% ipython --no-banner

In [1]: import numpy as np

In [2]: import numpy.linalg as la

In [3]: np.set_printoptions(suppress=True, linewidth=140)

In [4]: X = np.load("w.npy")

In [5]: print(X)
[[ 0  3  0 -2]
 [ 2  3 -2 -1]
 [ 0  0  0  0]
 [ 0  0  0  0]
 [ 0  0  0  3]]

In [6]: # row 3 repeats row 2

In [7]: rng = np.random.default_rng(142839)

In [8]: other = X + rng.integers(-2, 3, (5, 3)) @ rng.integers(-2, 3, (3, 4))

In [9]: print(other)
[[ 0  6  4  1]
 [10 -1 -2 -3]
 [ 3 -1  1  0]
 [-3  4  3  3]
 [-9  6  1  6]]

In [10]: print(la.matrix_rank(other - X, tol=1e-8))
3

In [11]: print(np.abs(other - X).sum(axis=1))
[10 14  5 13 19]

In [12]: print(np.round(la.svd(other - X, compute_uv=False), 2) + 0)
[16.04  6.46  0.41  0.  ]

In [13]: print(other - X)
[[ 0  3  4  3]
 [ 8 -4  0 -2]
 [ 3 -1  1  0]
 [-3  4  3  3]
 [-9  6  1  3]]

In [14]: arr = np.array([[1, -1, -2, -1, 1],
    ...:     [-2, 1, 2, -1, 0],
    ...:     [1, 2, 0, 0, 0],
    ...:     [-1, -2, 2, 2, 2],
    ...:     [-2, -2, -1, 0, -1]])

In [15]: other = np.array([[-7, -2, -9], [7, 1, -4], [6, -5, 2], [-4, 9, 7], [-2, -1, -9]])

In [16]: print(arr @ other)
[[-24  -3 -25]
 [ 37 -14  11]
 [  7   0 -17]
 [ -7   6  17]
 [ -4   8  33]]

In [17]: print(np.vstack([arr, other.T]).shape)
(8, 5)

In [18]: print(la.matrix_rank(arr @ other))
3

In [19]: print(np.einsum("ij->j", arr))
[-3 -2  1  0  2]

In [20]: blk = np.stack([arr, 3 * arr, arr[::-1]])

In [21]: print(np.einsum("bij,cij->bc", blk, blk))
[[ 50 150  11]
 [150 450  33]
 [ 11  33  50]]

In [22]: print(np.round(la.norm(blk, axis=(1, 2)), 2))
[ 7.07 21.21  7.07]

In [23]: print(blk.shape)
(3, 5, 5)

In [24]: data = np.load("mat.npy")

In [25]: print(data)
[[ 8 -5  5  7 -3]
 [-3  8  6  0 -1]
 [ 8 -5 -9 -5  2]
 [ 9 -9  9 -1  2]
 [ 8  3 -6 -4  9]
 [-8  6 -6 -9  7]
 [-3 -6  8  1 -8]
 [-3  8  6  0 -1]]

In [26]: u = np.array([4, 1, 7])

In [27]: print(np.correlate(data[5], data[3], "full"))
[ -16   20  -90  114 -157   20   90 -144   63]

In [28]: print(np.array([np.convolve(row, u, "same") for row in data]))
[[-12  71  -2  30  46]
 [ 29  11  62  38  -1]
 [-12  15 -64 -60 -33]
 [-27  90 -58  70  -5]
 [ 20  35  -1 -10 -19]
 [ 16 -74   0 -23 -56]
 [-27   5 -30  25  -1]
 [ 29  11  62  38  -1]]

In [29]: print(np.polyval(u, data[5]))
[255 157 145 322 210]

In [30]: print(np.convolve(data[5], u))
[-32  16 -74   0 -23 -56  49]

In [31]: def softmax(z):
    ...:     e = np.exp(z - z.max(axis=-1, keepdims=True))
    ...:     return e / e.sum(axis=-1, keepdims=True)
    ...: 

In [32]: print(np.round(softmax(data[6]), 2) + 0)
[0. 0. 1. 0. 0.]

In [33]: print(np.round(softmax(data).sum(axis=1), 2))
[1. 1. 1. 1. 1. 1. 1. 1.]

In [34]: print(np.round(softmax(10 * data[6]), 2) + 0)
[0. 0. 1. 0. 0.]

In [35]: print(np.round(softmax(data[6] + 3), 2) + 0)
[0. 0. 1. 0. 0.]

In [36]: S = data @ data.T / np.sqrt(5)

In [37]: print(softmax(S)[6] @ data)
[-3. -6.  8.  1. -8.]

In [38]: print(np.round(softmax(S), 2) + 0)
[[1.  0.  0.  0.  0.  0.  0.  0. ]
 [0.  0.5 0.  0.  0.  0.  0.  0.5]
 [0.  0.  1.  0.  0.  0.  0.  0. ]
 [0.  0.  0.  1.  0.  0.  0.  0. ]
 [0.  0.  0.  0.  1.  0.  0.  0. ]
 [0.  0.  0.  0.  0.  1.  0.  0. ]
 [0.  0.  0.  0.  0.  0.  1.  0. ]
 [0.  0.5 0.  0.  0.  0.  0.  0.5]]

In [39]: x = np.array([0, 0, 0, 2, 3])

In [40]: y = data @ x

In [41]: print(np.round(la.pinv(data) @ data, 2) + 0)
[[1. 0. 0. 0. 0.]
 [0. 1. 0. 0. 0.]
 [0. 0. 1. 0. 0.]
 [0. 0. 0. 1. 0.]
 [0. 0. 0. 0. 1.]]

In [42]: y = y + 0.02 * rng.normal(size=8)

In [43]: print(y.round(2))
[  5.03  -3.    -4.     4.    18.97   2.98 -22.    -3.01]

In [44]: c, *_ = la.lstsq(data, y)

In [45]: print(c.round())
[-0. -0. -0.  2.  3.]

In [46]: print(c.round(2) + 0)
[0. 0. 0. 2. 3.]

In [47]: print([round(float(la.norm(la.solve(data.T @ data + lam * np.eye(5), data.T @ y))), 2) for lam in (0, 1, 10, 100)])
[3.61, 3.47, 2.68, 1.26]

In [48]: other = data[0, 0] * data[1:] - np.outer(data[1:, 0], data[0])

In [49]: print(other)
[[   0   49   63   21  -17]
 [   0    0 -112  -96   40]
 [   0  -27   27  -71   43]
 [   0   64  -88  -88   96]
 [   0    8   -8  -16   32]
 [   0  -63   79   29  -73]
 [   0   49   63   21  -17]]

In [50]: print(np.flatnonzero(~other.round(6).any(axis=1)))
[]

In [51]: print(np.round(data[:, 0] / data[0, 0], 2))
[ 1.   -0.38  1.    1.12  1.   -1.   -0.38 -0.38]

In [52]: other = np.array([[0, -1], [0, 2], [2, -2], [-2, 1], [2, 1]])

In [53]: print(la.matrix_rank(data @ other))
2

In [54]: print(other.T @ data.T)
[[-10  10  -4  24  14  20  -2  10]
 [-24   6  -3 -44  15  30 -32   6]]

In [55]: print(np.einsum("ij->j", data))
[ 16   0  13 -11   7]

In [56]: print(np.einsum("ij,ij->i", data, data))
[172 110 199 248 206 266 174 110]

In [57]: feats = 5 * np.eye(7) + np.ones((7, 7))

In [58]: print(feats)
[[6. 1. 1. 1. 1. 1. 1.]
 [1. 6. 1. 1. 1. 1. 1.]
 [1. 1. 6. 1. 1. 1. 1.]
 [1. 1. 1. 6. 1. 1. 1.]
 [1. 1. 1. 1. 6. 1. 1.]
 [1. 1. 1. 1. 1. 6. 1.]
 [1. 1. 1. 1. 1. 1. 6.]]

In [59]: u = np.array([1, 1, 3, 2, 3, 6, 1])

In [60]: other = feats + np.outer(u, np.eye(7)[6])

In [61]: print(round(float(la.det(other) / la.det(feats)), 2), round(1 + la.solve(feats, u)[6], 2))
0.92 0.92

In [62]: print(other)
[[6. 1. 1. 1. 1. 1. 2.]
 [1. 6. 1. 1. 1. 1. 2.]
 [1. 1. 6. 1. 1. 1. 4.]
 [1. 1. 1. 6. 1. 1. 3.]
 [1. 1. 1. 1. 6. 1. 4.]
 [1. 1. 1. 1. 1. 6. 7.]
 [1. 1. 1. 1. 1. 1. 7.]]

In [63]: print(la.matrix_rank(other - feats))
1

In [64]: K = np.load("layer13.npy")

In [65]: print(K)
[[ 2  3  2  0  0]
 [ 5 25  0  0  0]
 [ 0 26  0  0  0]
 [ 0  9  0  5  2]
 [ 0 23  0 14  6]
 [ 0 32  0 14  5]
 [ 0 31  0  0  0]
 [ 5 25  0  0  0]
 [ 0 13  0  0  0]
 [ 0  0  0  0  0]
 [ 0 31  0  0  0]
 [17 15 11  0  0]
 [ 7  7  5  0  0]
 [ 0 28  0 23 11]
 [ 0  5  0 14  8]
 [ 0  0  0  5  3]
 [ 0 28  0 23 11]
 [ 0 20  0 41 23]
 [ 0 10  0 23 13]
 [ 0 19  0 23 12]
 [ 0 14  0 14  7]
 [ 0 17  0  0  0]
 [ 0 15  0 32 18]
 [ 0 31  0  0  0]
 [ 0 40  0  0  0]
 [ 0 28  0 23 11]
 [11 20  5  0  0]
 [ 0 35  0  0  0]
 [ 0  0  0  0  0]
 [ 0 13  0  0  0]
 [11 20  5  0  0]
 [ 0 20  0 41 23]
 [ 0 17  0  0  0]
 [ 0 23  0 14  6]]

In [66]: W2 = K[[23, 31]].astype(float)

In [67]: for _ in range(3):
    ...:     idx = la.norm(K[:, None] - W2, axis=-1).argmin(axis=1)
    ...:     W2 = np.array([K[idx == j].mean(axis=0) for j in range(2)])
    ...: 

In [68]: print(idx)
[0 0 0 0 0 0 0 0 0 0 0 0 0 1 0 0 1 1 1 1 0 0 1 0 0 1 0 0 0 0 0 1 0 0]

In [69]: print(np.abs(W2[1] - W2[0]).argmax())
3

In [70]: print(np.round(W2[1] - W2[0], 2))
[-2.23  2.73 -1.08 25.55 13.83]

In [71]: print(W2.round(2))
[[ 2.23 18.27  1.08  3.08  1.42]
 [ 0.   21.    0.   28.62 15.25]]

In [72]: print(np.bincount(idx))
[26  8]
